$ ipython --no-banner

In [1]: import numpy as np

In [2]: np.set_printoptions(suppress=True, linewidth=160)

In [3]: A = np.loadtxt("arr.csv", delimiter=",")

In [4]: print(A)
[[-18.   0.   1.  -1.  -2.  -2.   1.  -1.   0.   0.]
 [  1.  21.   1.   2.   2.   2.   1.   2.  -2.   1.]
 [ -1.   2. -22.   0.  -1.  -2.   1.  -2.   2.   0.]
 [ -2.  -2.   1.   1.  -2.   2.  -2.   1.   2.   0.]
 [  0.  -2.   2.  -2. -12.   1.  -2.   1.   0.   2.]
 [  0.  -2.   1.   1.   0.   1.   1.   2.   0.   1.]
 [  2.   0.  -2.  -1.  -2.  -2. -19.   0.   2.  -2.]
 [ -1.  -1.   1.   1.   2.   2.   0.  19.  -1.   2.]
 [ -2.   1.  -2.  -1.  -1.  -1.   0.  -2.   2.   1.]
 [ -2.  -1.  -2.   1.   2.  -2.  -1.   1.  -1. -19.]]

In [5]: out = A / np.linalg.norm(A, axis=1, keepdims=True)

In [6]: C2 = out @ out.T

In [7]: print(np.argwhere(np.triu(np.abs(C2) > 0.95, 1)))
[]

In [8]: print(round(float(np.degrees(np.arccos(np.clip(C2[0, 4], -1, 1)))), 2))
84.41

In [9]: print(np.round(np.linalg.norm(out, axis=1), 2))
[1. 1. 1. 1. 1. 1. 1. 1. 1. 1.]

In [10]: print((np.abs(C2) > 0.9).astype(int))
[[1 0 0 0 0 0 0 0 0 0]
 [0 1 0 0 0 0 0 0 0 0]
 [0 0 1 0 0 0 0 0 0 0]
 [0 0 0 1 0 0 0 0 0 0]
 [0 0 0 0 1 0 0 0 0 0]
 [0 0 0 0 0 1 0 0 0 0]
 [0 0 0 0 0 0 1 0 0 0]
 [0 0 0 0 0 0 0 1 0 0]
 [0 0 0 0 0 0 0 0 1 0]
 [0 0 0 0 0 0 0 0 0 1]]

In [11]: rng = np.random.default_rng(694971)

In [12]: lab = rng.permutation(10)

In [13]: print(lab)
[7 0 5 9 1 8 3 4 6 2]

In [14]: out = A[lab][:, lab]

In [15]: print(out)
[[ 19.  -1.   2.   2.  -1.  -1.   1.   2.   0.   1.]
 [ -1. -18.  -2.   0.   0.   0.  -1.  -2.   1.   1.]
 [  2.   0.   1.   1.  -2.   0.   1.   0.   1.   1.]
 [  1.  -2.  -2. -19.  -1.  -1.   1.   2.  -1.  -2.]
 [  2.   1.   2.   1.  21.  -2.   2.   2.   1.   1.]
 [ -2.  -2.  -1.   1.   1.   2.  -1.  -1.   0.  -2.]
 [  1.  -2.   2.   0.  -2.   2.   1.  -2.  -2.   1.]
 [  1.   0.   1.   2.  -2.   0.  -2. -12.  -2.   2.]
 [  0.   2.  -2.  -2.   0.   2.  -1.  -2. -19.  -2.]
 [ -2.  -1.  -2.   0.   2.   2.   0.  -1.   1. -22.]]

In [16]: Q, r_ = np.linalg.qr(out)

In [17]: print(np.round(Q.T @ Q, 2) + 0)
[[1. 0. 0. 0. 0. 0. 0. 0. 0. 0.]
 [0. 1. 0. 0. 0. 0. 0. 0. 0. 0.]
 [0. 0. 1. 0. 0. 0. 0. 0. 0. 0.]
 [0. 0. 0. 1. 0. 0. 0. 0. 0. 0.]
 [0. 0. 0. 0. 1. 0. 0. 0. 0. 0.]
 [0. 0. 0. 0. 0. 1. 0. 0. 0. 0.]
 [0. 0. 0. 0. 0. 0. 1. 0. 0. 0.]
 [0. 0. 0. 0. 0. 0. 0. 1. 0. 0.]
 [0. 0. 0. 0. 0. 0. 0. 0. 1. 0.]
 [0. 0. 0. 0. 0. 0. 0. 0. 0. 1.]]

In [18]: print(Q.shape, r_.shape)
(10, 10) (10, 10)

In [19]: print(np.round(np.abs(np.diag(r_)), 2))
[19.52 18.52  4.46 16.63 20.58  3.7   2.45  5.65 13.54  4.5 ]

In [20]: print(round(float(np.trace(Q @ Q.T)), 2))
10.0

In [21]: out = np.linalg.inv(A)

In [22]: print(np.round(np.linalg.cond(A), 2))
66.07

In [23]: print((np.abs(out) > 1e-9).astype(int))
[[1 1 1 1 1 1 1 1 1 1]
 [1 1 1 1 1 1 1 1 1 1]
 [1 1 1 1 1 1 1 1 1 1]
 [1 1 1 1 1 1 1 1 1 1]
 [1 1 1 1 1 1 1 1 1 1]
 [1 1 1 1 1 1 1 1 1 1]
 [1 1 1 1 1 1 1 1 1 1]
 [1 1 1 1 1 1 1 1 1 1]
 [1 1 1 1 1 1 1 1 1 1]
 [1 1 1 1 1 1 1 1 1 1]]

In [24]: print(round(np.linalg.det(A) * np.linalg.det(out), 2))
1.0

In [25]: theta = np.radians(59)

In [26]: r_ = np.eye(10)

In [27]: r_[3, 3] = r_[1, 1] = np.cos(theta)

In [28]: r_[3, 1], r_[1, 3] = -np.sin(theta), np.sin(theta)

In [29]: print(r_.round(2))
[[ 1.    0.    0.    0.    0.    0.    0.    0.    0.    0.  ]
 [ 0.    0.52  0.    0.86  0.    0.    0.    0.    0.    0.  ]
 [ 0.    0.    1.    0.    0.    0.    0.    0.    0.    0.  ]
 [ 0.   -0.86  0.    0.52  0.    0.    0.    0.    0.    0.  ]
 [ 0.    0.    0.    0.    1.    0.    0.    0.    0.    0.  ]
 [ 0.    0.    0.    0.    0.    1.    0.    0.    0.    0.  ]
 [ 0.    0.    0.    0.    0.    0.    1.    0.    0.    0.  ]
 [ 0.    0.    0.    0.    0.    0.    0.    1.    0.    0.  ]
 [ 0.    0.    0.    0.    0.    0.    0.    0.    1.    0.  ]
 [ 0.    0.    0.    0.    0.    0.    0.    0.    0.    1.  ]]

In [30]: out = A @ r_.T

In [31]: print(np.round(np.abs(out - A).max(axis=0), 2))
[ 0.    8.47  0.   18.97  0.    0.    0.    0.    0.    0.  ]

In [32]: m1 = np.load("data.npy")

In [33]: print(m1)
[[0. 0. 1. 0. 0. 0. 0. 0. 0. 0. 0.]
 [0. 2. 2. 0. 0. 0. 0. 0. 0. 0. 0.]
 [1. 0. 2. 0. 0. 0. 0. 0. 0. 0. 0.]
 [0. 0. 0. 2. 3. 1. 2. 1. 1. 2. 2.]
 [0. 0. 0. 0. 1. 2. 2. 3. 3. 0. 1.]
 [0. 0. 0. 0. 0. 3. 1. 1. 3. 3. 1.]
 [0. 0. 0. 2. 3. 3. 1. 0. 1. 3. 0.]
 [0. 0. 0. 1. 0. 3. 0. 1. 1. 1. 2.]
 [0. 0. 0. 0. 0. 0. 2. 3. 0. 3. 0.]
 [0. 0. 0. 2. 1. 3. 0. 2. 3. 0. 3.]
 [0. 0. 0. 1. 2. 3. 3. 1. 2. 2. 0.]]

In [34]: np.zeros(11, 11)
TypeError: Cannot interpret '11' as a data type


In [35]: print(np.round(np.linalg.norm(m1), 2))
15.49

In [36]: print(m1 - m1[0])
[[ 0.  0.  0.  0.  0.  0.  0.  0.  0.  0.  0.]
 [ 0.  2.  1.  0.  0.  0.  0.  0.  0.  0.  0.]
 [ 1.  0.  1.  0.  0.  0.  0.  0.  0.  0.  0.]
 [ 0.  0. -1.  2.  3.  1.  2.  1.  1.  2.  2.]
 [ 0.  0. -1.  0.  1.  2.  2.  3.  3.  0.  1.]
 [ 0.  0. -1.  0.  0.  3.  1.  1.  3.  3.  1.]
 [ 0.  0. -1.  2.  3.  3.  1.  0.  1.  3.  0.]
 [ 0.  0. -1.  1.  0.  3.  0.  1.  1.  1.  2.]
 [ 0.  0. -1.  0.  0.  0.  2.  3.  0.  3.  0.]
 [ 0.  0. -1.  2.  1.  3.  0.  2.  3.  0.  3.]
 [ 0.  0. -1.  1.  2.  3.  3.  1.  2.  2.  0.]]

In [37]: print(np.count_nonzero(m1))
53

In [38]: print(np.linalg.matrix_rank(m1))
11

In [39]: print(np.unravel_index(np.abs(m1).argmax(), m1.shape))
(np.int64(3), np.int64(4))

In [40]: print(m1.shape)
(11, 11)

In [41]: print((m1 != 0).astype(int))
[[0 0 1 0 0 0 0 0 0 0 0]
 [0 1 1 0 0 0 0 0 0 0 0]
 [1 0 1 0 0 0 0 0 0 0 0]
 [0 0 0 1 1 1 1 1 1 1 1]
 [0 0 0 0 1 1 1 1 1 0 1]
 [0 0 0 0 0 1 1 1 1 1 1]
 [0 0 0 1 1 1 1 0 1 1 0]
 [0 0 0 1 0 1 0 1 1 1 1]
 [0 0 0 0 0 0 1 1 0 1 0]
 [0 0 0 1 1 1 0 1 1 0 1]
 [0 0 0 1 1 1 1 1 1 1 0]]

In [42]: print(np.trace(A))
-46.0

In [43]: print((A + A.T) / 2)
[[-18.    0.5   0.   -1.5  -1.   -1.    1.5  -1.   -1.   -1. ]
 [  0.5  21.    1.5   0.    0.    0.    0.5   0.5  -0.5   0. ]
 [  0.    1.5 -22.    0.5   0.5  -0.5  -0.5  -0.5   0.   -1. ]
 [ -1.5   0.    0.5   1.   -2.    1.5  -1.5   1.    0.5   0.5]
 [ -1.    0.    0.5  -2.  -12.    0.5  -2.    1.5  -0.5   2. ]
 [ -1.    0.   -0.5   1.5   0.5   1.   -0.5   2.   -0.5  -0.5]
 [  1.5   0.5  -0.5  -1.5  -2.   -0.5 -19.    0.    1.   -1.5]
 [ -1.    0.5  -0.5   1.    1.5   2.    0.   19.   -1.5   1.5]
 [ -1.   -0.5   0.    0.5  -0.5  -0.5   1.   -1.5   2.    0. ]
 [ -1.    0.   -1.    0.5   2.   -0.5  -1.5   1.5   0.  -19. ]]

In [44]: print(np.allclose(A, A.T))
False

In [45]: print(A @ A)
[[328.  13. -50.  17.  57.  24. -32. -10.   3. -10.]
 [  0. 426.  10.  45.  17.  48.  -3.  90. -41.   8.]
 [ 42.   8. 473.   0.  32.  39. -40.   2. -40.  -6.]
 [ 22. -41. -26.   6.  25.   4.  39.  14.   7.   4.]
 [ -9. -15. -70.  24. 152. -21.  65.   1.  -3. -57.]
 [ -7. -47. -24.   0.  -3.  -3. -22.  36.   7. -18.]
 [-70.  10.  77.  14.  56.  34. 367. -11. -38.  72.]
 [ -7. -51.   0.  20.  16.  39.  -7. 369. -17.   4.]
 [ 37.  26.  31.   1.  18.  -2.  -1. -37.  -3. -23.]
 [ 72. -10.  87. -21. -55.  51.  25.   5.  14. 365.]]

In [46]: out = np.array([[-3, 3, -3, -3],
    ...:     [3, 0, 0, -1],
    ...:     [0, 3, 2, -3],
    ...:     [-3, 2, 2, 0],
    ...:     [3, 2, -3, 3]])

In [47]: C = np.array([[-1, -1, 0, 1, -3, 3],
    ...:     [-2, -1, 0, -2, 2, -2],
    ...:     [1, 0, -3, 3, -3, 2],
    ...:     [2, 2, 3, 3, 3, -1]])

In [48]: W0 = out @ C + 0.3 * rng.normal(size=(5, 6))

In [49]: print(W0.round(2))
[[-12.2   -5.89  -0.12 -26.86  15.04 -18.13]
 [ -4.77  -5.13  -3.65   0.06 -12.28   9.92]
 [-10.05  -9.03 -14.89  -8.98  -9.03   0.96]
 [  0.77   0.99  -6.07  -1.02   6.86  -8.6 ]
 [ -4.44   1.22  17.99  -0.93  13.14  -3.83]]

In [50]: print(round(float(np.linalg.norm(W0, 2) / np.linalg.norm(W0)), 2))
0.75

In [51]: print(np.linalg.cond(W0) > 100)
True

In [52]: print(np.round(np.linalg.norm(W0), 2))
55.06

In [53]: W0[:, 6]
IndexError: index 6 is out of bounds for axis 1 with size 6


In [54]: print(np.round(W0.sum(axis=0), 2))
[-30.69 -17.84  -6.74 -37.73  13.73 -19.68]

In [55]: print(np.linalg.matrix_rank(W0))
5

In [56]: print(np.round(np.abs(W0).max(), 2))
26.86

In [57]: print(np.round(np.linalg.svd(W0, compute_uv=False), 2))
[41.43 32.25 15.8   5.09  0.1 ]

In [58]: print(np.unravel_index(np.abs(W0).argmax(), W0.shape))
(np.int64(0), np.int64(3))

In [59]: print(np.round(W0.sum(axis=1), 2))
[-48.16 -15.85 -51.01  -7.06  23.15]

In [60]: theta = np.radians(180)

In [61]: r_ = np.eye(6)

In [62]: r_[4, 4] = r_[3, 3] = np.cos(theta)

In [63]: r_[4, 3], r_[3, 4] = -np.sin(theta), np.sin(theta)

In [64]: print(r_.round(2) + 0)
[[ 1.  0.  0.  0.  0.  0.]
 [ 0.  1.  0.  0.  0.  0.]
 [ 0.  0.  1.  0.  0.  0.]
 [ 0.  0.  0. -1.  0.  0.]
 [ 0.  0.  0.  0. -1.  0.]
 [ 0.  0.  0.  0.  0.  1.]]

In [65]: out = W0 @ r_.T

In [66]: print(out.round(2))
[[-12.2   -5.89  -0.12  26.86 -15.04 -18.13]
 [ -4.77  -5.13  -3.65  -0.06  12.28   9.92]
 [-10.05  -9.03 -14.89   8.98   9.03   0.96]
 [  0.77   0.99  -6.07   1.02  -6.86  -8.6 ]
 [ -4.44   1.22  17.99   0.93 -13.14  -3.83]]

In [67]: print(np.round(np.abs(out - W0).max(axis=0), 2))
[ 0.    0.    0.   53.72 30.07  0.  ]

In [68]: print(np.allclose(W0 @ W0.T, out @ out.T))
True
